% python3 -q
>>> import numpy as np
>>> import numpy.linalg as la
>>> np.set_printoptions(precision=3, suppress=True, linewidth=200)
>>> rd = lambda a: np.round(a, 3) + 0
>>> data = np.loadtxt("test10.csv", delimiter=",")
>>> rd(data)
array([[ 7.017, -2.781, -0.212,  1.583,  1.443],
       [-2.781,  3.602,  0.453,  1.32 ,  2.345],
       [-0.212,  0.453,  5.443, -1.58 ,  0.935],
       [ 1.583,  1.32 , -1.58 ,  5.655, -0.417],
       [ 1.443,  2.345,  0.935, -0.417,  6.282]])
>>> # symmetric, so the eigenvalues are real
>>> P = np.triu(np.array([[5, 2, 7, 9, 0],
...     [3, 5, 5, 1, 3],
...     [5, 3, 0, 9, 1],
...     [1, 4, 4, 4, 7],
...     [1, 2, 0, 2, 5]]), 1) + np.eye(5)
>>> other = P @ data @ la.inv(P)
>>> rd(np.poly(other))
array([    1.,   -28.,   287., -1268.,  2016.,     0.])
>>> la.matrix_rank(other)
np.int64(4)
>>> rd(la.det(other))
np.float64(0.0)
>>> rd(np.trace(other)), rd(np.trace(data))
(np.float64(28.0), np.float64(28.0))
>>> rd(np.trace(data))
np.float64(28.0)
>>> rd(la.det(data))
np.float64(0.0)
>>> rd(np.abs(la.eigvals(data)).max())
np.float64(9.0)
>>> th = np.radians(60)
>>> r_ = np.eye(5)
>>> r_[1, 1] = r_[2, 2] = np.cos(th)
>>> r_[1, 2], r_[2, 1] = -np.sin(th), np.sin(th)
>>> rd(r_)
array([[ 1.   ,  0.   ,  0.   ,  0.   ,  0.   ],
       [ 0.   ,  0.5  , -0.866,  0.   ,  0.   ],
       [ 0.   ,  0.866,  0.5  ,  0.   ,  0.   ],
       [ 0.   ,  0.   ,  0.   ,  1.   ,  0.   ],
       [ 0.   ,  0.   ,  0.   ,  0.   ,  1.   ]])
>>> other = data @ r_.T
>>> rd(np.abs(other - data).max(axis=0))
array([0.   , 4.94 , 2.893, 0.   , 0.   ])
>>> rd(la.det(r_)), np.trace(r_)
(np.float64(1.0), np.float64(4.0))
>>> np.allclose(data @ data.T, other @ other.T)
True
